$ python3 -q
>>> import numpy as np
>>> from numpy import linalg as LA
>>> np.set_printoptions(precision=2, suppress=True, linewidth=120)
>>> K = np.load("test6.npy")
>>> K
array([[-0.48,  0.18,  0.02, -0.35, -0.39],
       [ 0.75, -0.21,  0.41, -0.15, -0.22],
       [ 0.18, -0.29, -0.6 ,  0.19, -0.6 ],
       [ 0.26,  0.42, -0.11, -0.28,  0.33],
       [-0.13,  0.3 ,  0.61,  0.38, -0.45],
       [ 0.26,  0.68, -0.25, -0.23, -0.32],
       [ 0.13,  0.34, -0.18,  0.74,  0.18]])
>>> hat = K @ LA.solve(K.T @ K, K.T)
>>> np.trace(hat)
np.float64(5.0)
>>> B = np.c_[K[:, :1] @ np.array([[-2]]), np.array([-3, 3, 2, 0, 2, -1, 0])]
>>> B
array([[ 0.97, -3.  ],
       [-1.5 ,  3.  ],
       [-0.35,  2.  ],
       [-0.53,  0.  ],
       [ 0.26,  2.  ],
       [-0.53, -1.  ],
       [-0.26,  0.  ]])
>>> np.round(LA.lstsq(K, B[:, 0])[0], 2) + 0
array([-2.,  0.,  0.,  0.,  0.])
>>> Q, vecs = LA.qr(K[:, :3])[0], LA.qr(K[:, 3:])[0]
>>> sigma = LA.svd(Q.T @ vecs, compute_uv=False)
>>> (sigma > 0.9).sum()
np.int64(0)
>>> np.degrees(np.arccos(sigma.clip(0, 1)))
array([90., 90.])
>>> sigma.round(2) + 0
array([0., 0.])
>>> np.round(LA.norm(Q @ Q.T - vecs @ vecs.T, 2), 2)
np.float64(1.0)
>>> m1 = np.load("data.npy")
>>> m1
array([[-2, -2,  1],
       [ 3, -2, -2],
       [-2,  1, -1]])
>>> rng = np.random.default_rng(15)
>>> z = rng.permutation(3)
>>> z
array([0, 2, 1])
>>> B = m1[z][:, z]
>>> np.diag(B)
array([-2, -1, -2])
>>> np.trace(B)
np.int64(-5)
>>> B
array([[-2,  1, -2],
       [-2, -1,  1],
       [ 3, -2, -2]])
>>> np.round(LA.norm(m1, "nuc"), 2)
np.float64(9.17)
>>> LA.norm(m1, axis=0)
array([4.12, 3.  , 2.45])
>>> round(LA.norm(m1, 1), 2), round(LA.norm(m1, np.inf), 2)
(np.float64(7.0), np.float64(7.0))
>>> LA.norm(m1, axis=1).argmax()
np.int64(1)
>>> LA.norm(m1, axis=1)
array([3.  , 4.12, 2.45])
>>> m1[0] @ m1[1]
np.int64(-4)
>>> round(float(LA.norm(m1) ** 2 / LA.norm(m1, 2) ** 2), 2)
1.52
